>>> import numpy as np
>>> from numpy import linalg as LA
>>> np.set_printoptions(precision=2, suppress=True, linewidth=140)
>>> K = np.loadtxt("out6.csv", delimiter=",")
>>> print(K)
[[  2.   1.   3.   0.   1.  -1.   1.   0.   1.  -3.]
 [  2. -17.   1.   0.  -1.   0.   1.  -3.   0.   0.]
 [ -3.  -1.  39.  -3.  -3.  -2.  -3.   3.   3.   1.]
 [  3.  -2.   1.  37.   1.  -2.  -3.   1.  -3.   0.]
 [  2.  -2.   1.  -3. -42.   2.   0.   0.   3.  -1.]
 [ -1.  -2.   2.   1.  -1. -37.   2.   3.   2.  -2.]
 [ -2.  -1.  -2.   0.   0.  -3. -61.  -1.   1.   3.]
 [ -1.   2.  -3.   2.   2.  -3.   2. -19.  -2.   3.]
 [  3.  -1.   2.   0.   1.   1.   3.   2.   0.   0.]
 [ -2.   2.  -2.  -3.  -3.  -2.  -1.   1.  -2. -62.]]
>>> U, sigma, vt = LA.svd(K, full_matrices=False)
>>> print(round(float(np.sqrt((sigma ** 2).sum())), 2), round(float(LA.norm(K)), 2))
120.78 120.78
>>> print(np.allclose(U * sigma @ vt, K))
True
>>> print(np.round(vt @ vt.T, 2) + 0)
[[1. 0. 0. 0. 0. 0. 0. 0. 0. 0.]
 [0. 1. 0. 0. 0. 0. 0. 0. 0. 0.]
 [0. 0. 1. 0. 0. 0. 0. 0. 0. 0.]
 [0. 0. 0. 1. 0. 0. 0. 0. 0. 0.]
 [0. 0. 0. 0. 1. 0. 0. 0. 0. 0.]
 [0. 0. 0. 0. 0. 1. 0. 0. 0. 0.]
 [0. 0. 0. 0. 0. 0. 1. 0. 0. 0.]
 [0. 0. 0. 0. 0. 0. 0. 1. 0. 0.]
 [0. 0. 0. 0. 0. 0. 0. 0. 1. 0.]
 [0. 0. 0. 0. 0. 0. 0. 0. 0. 1.]]
>>> print(sigma / sigma[0])
[1.   0.96 0.7  0.64 0.59 0.55 0.3  0.27 0.06 0.01]
>>> print(np.cumsum(sigma ** 2) / np.sum(sigma ** 2))
[0.27 0.53 0.66 0.78 0.87 0.95 0.98 1.   1.   1.  ]
>>> print((sigma > 1e-8).sum())
10
>>> print(np.round(U.T @ K @ vt.T, 2) + 0)
[[63.32  0.    0.    0.    0.    0.    0.    0.    0.    0.  ]
 [ 0.   60.94  0.    0.    0.    0.    0.    0.    0.    0.  ]
 [ 0.    0.   44.34  0.    0.    0.    0.    0.    0.    0.  ]
 [ 0.    0.    0.   40.39  0.    0.    0.    0.    0.    0.  ]
 [ 0.    0.    0.    0.   37.38  0.    0.    0.    0.    0.  ]
 [ 0.    0.    0.    0.    0.   34.62  0.    0.    0.    0.  ]
 [ 0.    0.    0.    0.    0.    0.   19.13  0.    0.    0.  ]
 [ 0.    0.    0.    0.    0.    0.    0.   17.1   0.    0.  ]
 [ 0.    0.    0.    0.    0.    0.    0.    0.    3.71  0.  ]
 [ 0.    0.    0.    0.    0.    0.    0.    0.    0.    0.82]]
>>> rng = np.random.default_rng(8)
>>> out = K + rng.integers(-2, 3, (10, 8)) @ rng.integers(-2, 3, (8, 10))
>>> print(out)
[[  5.   8.  -5.  -1.  -1.   5.   5.  -3.  -3.  -8.]
 [  0. -15.  -7.   5.  -4.   1.  -1.  -6.  -4.   1.]
 [ -6.  -1.  51.  -9.   2.  -3.  -4.   6.   7.  -3.]
 [  4. -12.  20.  37.   0. -10.   1.   0.  -1.   9.]
 [ 10. -11.   8.  -7. -43.  -4.  -2.   4.   3.   8.]
 [ -6.  -4.   8.   3.   2. -44.  -7.   6.  16.  -6.]
 [-13.   7.   0.   6.  -1.   4. -52.  -6.  -1.  -1.]
 [  0.   5. -11.   9.  -4.   1.   6. -22.  -8.   4.]
 [  0.  -4.  11.  -9.   8.   0.  -4.  12.   2.   2.]
 [ -8.   5.  -1.  -2.  -1.   4.   7.  -3. -11. -65.]]
>>> print(np.round(LA.svd(out - K, compute_uv=False), 2) + 0)
[42.4  24.05 23.03 16.82  9.3   4.8   2.56  2.27  0.    0.  ]
>>> print(out - K)
[[  3.   7.  -8.  -1.  -2.   6.   4.  -3.  -4.  -5.]
 [ -2.   2.  -8.   5.  -3.   1.  -2.  -3.  -4.   1.]
 [ -3.   0.  12.  -6.   5.  -1.  -1.   3.   4.  -4.]
 [  1. -10.  19.   0.  -1.  -8.   4.  -1.   2.   9.]
 [  8.  -9.   7.  -4.  -1.  -6.  -2.   4.   0.   9.]
 [ -5.  -2.   6.   2.   3.  -7.  -9.   3.  14.  -4.]
 [-11.   8.   2.   6.  -1.   7.   9.  -5.  -2.  -4.]
 [  1.   3.  -8.   7.  -6.   4.   4.  -3.  -6.   1.]
 [ -3.  -3.   9.  -9.   7.  -1.  -7.  10.   2.   2.]
 [ -6.   3.   1.   1.   2.   6.   8.  -4.  -9.  -3.]]
>>> print(LA.matrix_rank(out - K, tol=1e-8))
8
>>> def softmax(z):
...     e = np.exp(z - z.max(axis=-1, keepdims=True))
...     return e / e.sum(axis=-1, keepdims=True)
... 
>>> print(np.round(softmax(10 * out[6]), 2) + 0)
[0. 1. 0. 0. 0. 0. 0. 0. 0. 0.]
>>> print(np.round(softmax(out[6]), 2) + 0)
[0.   0.7  0.   0.26 0.   0.04 0.   0.   0.   0.  ]
>>> print(softmax(out).sum(axis=1))
[1. 1. 1. 1. 1. 1. 1. 1. 1. 1.]
>>> print(np.round(softmax(out[6] + 4), 2) + 0)
[0.   0.7  0.   0.26 0.   0.04 0.   0.   0.   0.  ]
>>> scores = out @ out.T / np.sqrt(10)
>>> print(np.round(softmax(scores), 2) + 0)
[[0. 0. 0. 0. 0. 0. 0. 0. 0. 1.]
 [0. 1. 0. 0. 0. 0. 0. 0. 0. 0.]
 [0. 0. 1. 0. 0. 0. 0. 0. 0. 0.]
 [0. 0. 0. 1. 0. 0. 0. 0. 0. 0.]
 [0. 0. 0. 0. 1. 0. 0. 0. 0. 0.]
 [0. 0. 0. 0. 0. 1. 0. 0. 0. 0.]
 [0. 0. 0. 0. 0. 0. 1. 0. 0. 0.]
 [0. 0. 0. 0. 0. 0. 0. 1. 0. 0.]
 [0. 0. 1. 0. 0. 0. 0. 0. 0. 0.]
 [0. 0. 0. 0. 0. 0. 0. 0. 0. 1.]]
>>> print(K.ravel(order="F"))
[  2.   2.  -3.   3.   2.  -1.  -2.  -1.   3.  -2.   1. -17.  -1.  -2.  -2.  -2.  -1.   2.  -1.   2.   3.   1.  39.   1.   1.   2.  -2.
  -3.   2.  -2.   0.   0.  -3.  37.  -3.   1.   0.   2.   0.  -3.   1.  -1.  -3.   1. -42.  -1.   0.   2.   1.  -3.  -1.   0.  -2.  -2.
   2. -37.  -3.  -3.   1.  -2.   1.   1.  -3.  -3.   0.   2. -61.   2.   3.  -1.   0.  -3.   3.   1.   0.   3.  -1. -19.   2.   1.   1.
   0.   3.  -3.   3.   2.   1.  -2.   0.  -2.  -3.   0.   1.   0.  -1.  -2.   3.   3.   0. -62.]
>>> blk = K.reshape(10, 2, -1)
>>> print(np.einsum("ihd,ihd->ih", blk, blk))
[[  15.   12.]
 [ 295.   10.]
 [1549.   32.]
 [1384.   23.]
 [1782.   14.]
 [  11. 1390.]
 [   9. 3741.]
 [  22.  387.]
 [  15.   14.]
 [  30. 3854.]]
>>> print(blk.shape)
(10, 2, 5)
>>> print(np.einsum("ihd,jhd->hij", blk, blk).shape)
(2, 10, 10)
>>> print(blk[:, 0])
[[  2.   1.   3.   0.   1.]
 [  2. -17.   1.   0.  -1.]
 [ -3.  -1.  39.  -3.  -3.]
 [  3.  -2.   1.  37.   1.]
 [  2.  -2.   1.  -3. -42.]
 [ -1.  -2.   2.   1.  -1.]
 [ -2.  -1.  -2.   0.   0.]
 [ -1.   2.  -3.   2.   2.]
 [  3.  -1.   2.   0.   1.]
 [ -2.   2.  -2.  -3.  -3.]]
>>> print(blk.transpose(1, 0, 2))
[[[  2.   1.   3.   0.   1.]
  [  2. -17.   1.   0.  -1.]
  [ -3.  -1.  39.  -3.  -3.]
  [  3.  -2.   1.  37.   1.]
  [  2.  -2.   1.  -3. -42.]
  [ -1.  -2.   2.   1.  -1.]
  [ -2.  -1.  -2.   0.   0.]
  [ -1.   2.  -3.   2.   2.]
  [  3.  -1.   2.   0.   1.]
  [ -2.   2.  -2.  -3.  -3.]]

 [[ -1.   1.   0.   1.  -3.]
  [  0.   1.  -3.   0.   0.]
  [ -2.  -3.   3.   3.   1.]
  [ -2.  -3.   1.  -3.   0.]
  [  2.   0.   0.   3.  -1.]
  [-37.   2.   3.   2.  -2.]
  [ -3. -61.  -1.   1.   3.]
  [ -3.   2. -19.  -2.   3.]
  [  1.   3.   2.   0.   0.]
  [ -2.  -1.   1.  -2. -62.]]]
>>> W0 = np.load("w.npy")
>>> print(W0)
[[ 5.51 -3.47 -2.54 -1.86 -3.33  7.67 -8.39]
 [ 4.83 -2.61 -3.49 -3.09 -1.55  7.22 -9.97]
 [ 3.61 -1.4  -1.85  4.31 -1.78  5.48 -3.99]
 [ 6.46 -4.5  -3.35 -1.8  -3.26  6.81 -8.2 ]
 [ 2.56 -1.8   0.14  4.94 -3.18  6.98 -5.54]
 [ 6.19 -5.1  -1.83 -2.39 -2.5   6.38 -6.65]
 [ 2.75 -3.28  1.19  7.18 -1.95  7.09 -4.05]
 [ 5.65 -3.4   0.13 -1.1  -2.85  6.16 -8.63]
 [ 2.48 -1.64 -0.49  5.42 -1.83  6.96 -5.07]
 [ 5.28 -2.76  0.86 -1.86 -2.25  6.61 -8.16]
 [ 4.08 -1.21 -0.21  7.22 -3.85  7.91 -6.49]
 [ 3.75 -4.23 -1.53 -1.09 -2.27  6.62 -8.03]
 [ 4.13 -5.47 -1.53 -3.05 -4.1   6.13 -7.29]
 [ 1.84 -1.68  0.24  7.37 -2.55  7.59 -4.38]
 [ 1.86 -2.42  0.62  6.2  -1.13  7.15 -6.58]
 [ 4.61 -7.31 -1.12 -2.09 -3.    7.22 -8.12]
 [ 2.9  -6.17 -2.11 -4.54 -0.04  5.94 -9.15]
 [ 2.69 -1.66  0.09  8.26 -2.09  5.95 -5.06]
 [ 3.4  -0.56 -0.38  5.56 -2.18  7.43 -5.71]
 [ 3.65 -1.62  1.33  6.17 -1.97  5.95 -6.17]
 [ 4.56 -5.01 -0.94 -2.54 -1.44  6.01 -7.77]
 [ 2.72 -1.88 -1.38  5.37 -1.28  5.55 -7.3 ]
 [ 2.82 -1.44 -0.65  4.42 -1.81  6.55 -5.63]]
>>> out = np.c_[W0[:, :5] @ np.array([[-1, 1, 1, -1, 1],
...     [-1, 2, -2, 2, -2],
...     [-1, 2, 2, -1, 2],
...     [2, -2, 1, 0, 2],
...     [2, -2, 1, -1, 2]]), np.array([2, 1, 2, 2, 2, 0, 2, 3, 0, 0, 3, 3, 0, 2, 3, 2, 2, 2, 3, 0, 2, 2, 0])]
>>> print(out)
[[ -9.88   3.87   2.18  -6.58  -3.01   2.  ]
 [ -8.01   1.91  -1.57  -5.01  -6.21   1.  ]
 [  4.7   -7.95   5.24  -2.78   7.77   2.  ]
 [ -8.73   0.88   3.7   -8.85  -1.36   2.  ]
 [  2.62  -4.28   8.2   -3.12   9.96   2.  ]
 [ -9.04   2.11   7.84 -12.06   2.95   0.  ]
 [  9.8  -11.89  16.92  -8.55  22.15   2.  ]
 [-10.28   7.01   8.76  -9.73   4.81   3.  ]
 [  6.83  -8.96   8.37  -3.44  11.96   0.  ]
 [-11.6    9.7    8.41  -9.41   4.3    0.  ]
 [  4.08  -5.5    9.45  -2.44  12.82   3.  ]
 [ -4.71  -1.05   5.79  -8.41   2.43   3.  ]
 [-11.43   4.43   4.86  -9.44  -2.29   0.  ]
 [  9.24 -10.68  10.5   -2.89  15.32   2.  ]
 [ 10.08 -11.88  13.01  -6.19  18.08   3.  ]
 [ -6.36  -2.07  11.9  -15.11   6.81   2.  ]
 [ -3.78  -4.5    6.44 -13.09   1.86   2.  ]
 [ 11.22 -12.79  12.36  -4.01  18.53   2.  ]
 [  4.3   -5.24   7.14  -1.96  10.52   3.  ]
 [  5.04  -5.33  13.75  -6.25  17.95   0.  ]
 [ -6.57   0.62   8.72 -12.2    4.74   2.  ]
 [  8.72 -11.98   7.81  -3.82  11.9    2.  ]
 [  4.49  -6.58   7.01  -3.24   9.62   0.  ]]
>>> print(LA.norm(LA.qr(W0)[0].T @ out, axis=0) ** 2 / ((out ** 2).sum(axis=0) + 1e-12))
[1.   1.   1.   1.   1.   0.75]
>>> vec = np.array([-1, -2, -2, -3, 0, -2, 2])
>>> target = W0 @ vec
>>> print(np.round(LA.solve(W0.T @ W0, W0.T @ target), 2) + 0)
[-1. -2. -2. -3.  0. -2.  2.]
>>> print(np.round(LA.pinv(W0) @ W0, 2) + 0)
[[1. 0. 0. 0. 0. 0. 0.]
 [0. 1. 0. 0. 0. 0. 0.]
 [0. 0. 1. 0. 0. 0. 0.]
 [0. 0. 0. 1. 0. 0. 0.]
 [0. 0. 0. 0. 1. 0. 0.]
 [0. 0. 0. 0. 0. 1. 0.]
 [0. 0. 0. 0. 0. 0. 1.]]
>>> target = target + 0.05 * rng.normal(size=23)
>>> print(target)
[-19.91 -17.72 -28.92 -15.4  -39.01 -11.19 -42.39 -25.44 -38.52 -25.46 -51.71 -18.34  -7.84 -45.   -44.38 -12.16  -2.87 -46.37 -44.51
 -45.85 -12.55 -38.09 -36.28]
>>> b, *_ = LA.lstsq(W0, target)
>>> print(b)
[-1.   -2.   -2.01 -3.01  0.01 -1.97  2.02]
>>> print(round(float(LA.norm(target - W0 @ b)), 2))
0.19
>>> print(np.round(W0.T @ (target - W0 @ b), 2) + 0)
[0. 0. 0. 0. 0. 0. 0.]
>>> idx = W0[:, 0] > np.median(W0[:, 0])
>>> r0 = W0[idx].mean(axis=0) - W0[~idx].mean(axis=0)
>>> print(np.argsort(-np.abs(r0).round(6), kind="stable"))
[3 6 0 1 2 4 5]
>>> print(((W0 - W0.mean(axis=0)) @ r0 > 0).astype(int))
[1 1 0 1 0 1 0 1 0 1 0 1 1 0 0 1 1 0 0 0 1 0 0]
>>> print(idx.astype(int))
[1 1 0 1 0 1 0 1 0 1 1 1 1 0 0 1 0 0 0 0 1 0 0]
>>> Ac = (W0 - W0.mean(axis=0)) / W0.std(axis=0)
>>> print(Ac.std(axis=0))
[1. 1. 1. 1. 1. 1. 1.]
>>> b = LA.lstsq(np.delete(Ac, 1, axis=1), Ac[:, 1])[0]
>>> print(b)
[ 0.28 -0.14  1.22  0.12  0.02 -0.19]
>>> print(np.abs(b).argmax())
2
>>> d = LA.norm(W0[:, None] - W0[None], axis=-1)
>>> print(d.shape)
(23, 23)
>>> print(d[:5, :5])
[[ 0.    3.08  8.54  1.84  8.58]
 [ 3.08  0.    9.96  3.76 10.29]
 [ 8.54  9.96  0.    8.89  3.5 ]
 [ 1.84  3.76  8.89  0.    9.34]
 [ 8.58 10.29  3.5   9.34  0.  ]]
>>> print(np.flatnonzero(d[18] < d.mean() / 2))
[ 4  8 10 13 14 18 19 21 22]
>>> print(d.mean(axis=1).argmax())
16
>>> print(np.unravel_index(d.round(6).argmax(), d.shape))
(np.int64(16), np.int64(17))
>>> J = np.array([[0.5, 0.0, 0.5], [0.0, 1.0, 0.0], [0.0, 0.5, 0.5]])
>>> out = LA.inv(J)
>>> print(round(float(LA.cond(J)), 2))
4.09
>>> print(LA.inv(out))
[[0.5 0.  0.5]
 [0.  1.  0. ]
 [0.  0.5 0.5]]
>>> cov = np.cov(W0, rowvar=False)
>>> print(LA.eigvalsh(cov)[::-1])
[25.16  1.63  1.34  0.98  0.7   0.42  0.23]
>>> print(cov.shape)
(7, 7)
>>> print(np.polyfit(W0[:, 4], W0[:, 1], 1))
[ 0.12 -2.8 ]
>>> print(np.round(np.corrcoef(W0[:, 4], W0[:, 1])[0, 1], 2))
0.06
>>> print(np.argsort(-W0.std(axis=0).round(6), kind="stable"))
[3 1 6 0 2 4 5]
>>> print(softmax(J[2]))
[0.23 0.38 0.38]
>>> print(softmax(J[2] + 5))
[0.23 0.38 0.38]
>>> print(softmax(J).sum(axis=1))
[1. 1. 1.]
>>> scores = J @ J.T / np.sqrt(3)
>>> print(softmax(scores))
[[0.38 0.29 0.33]
 [0.24 0.43 0.32]
 [0.3  0.35 0.35]]
>>> print(softmax(scores + np.triu(np.full(scores.shape, -np.inf), 1)))
[[1.   0.   0.  ]
 [0.36 0.64 0.  ]
 [0.3  0.35 0.35]]
>>> print(softmax(scores).round(6).argmax(axis=1))
[0 1 1]
>>> idx = rng.integers(0, 2, 6)
>>> F = (idx[:, None] == idx) * -3 + np.eye(6)
>>> print(F)
[[-2.  0. -3.  0. -3. -3.]
 [ 0. -2.  0. -3.  0.  0.]
 [-3.  0. -2.  0. -3. -3.]
 [ 0. -3.  0. -2.  0.  0.]
 [-3.  0. -3.  0. -2. -3.]
 [-3.  0. -3.  0. -3. -2.]]
>>> w, evecs = LA.eigh(F)
>>> print(w)
[-11.  -5.   1.   1.   1.   1.]
>>> print(LA.svd(F, compute_uv=False))
[11.  5.  1.  1.  1.  1.]
>>> print(np.round(evecs.T @ F @ evecs, 2) + 0)
[[-11.   0.   0.   0.   0.   0.]
 [  0.  -5.   0.   0.   0.   0.]
 [  0.   0.   1.   0.   0.   0.]
 [  0.   0.   0.   1.   0.   0.]
 [  0.   0.   0.   0.   1.   0.]
 [  0.   0.   0.   0.   0.   1.]]
>>> print(np.round(evecs.T @ evecs, 2) + 0)
[[1. 0. 0. 0. 0. 0.]
 [0. 1. 0. 0. 0. 0.]
 [0. 0. 1. 0. 0. 0.]
 [0. 0. 0. 1. 0. 0.]
 [0. 0. 0. 0. 1. 0.]
 [0. 0. 0. 0. 0. 1.]]
>>> print(np.round(evecs @ np.diag(w) @ evecs.T, 2) + 0)
[[-2.  0. -3.  0. -3. -3.]
 [ 0. -2.  0. -3.  0.  0.]
 [-3.  0. -2.  0. -3. -3.]
 [ 0. -3.  0. -2.  0.  0.]
 [-3.  0. -3.  0. -2. -3.]
 [-3.  0. -3.  0. -3. -2.]]
>>> print(round(float(w.sum()), 2), np.trace(F))
-12.0 -12.0
>>> print((w > 1e-8).sum(), (w < -1e-8).sum())
4 2
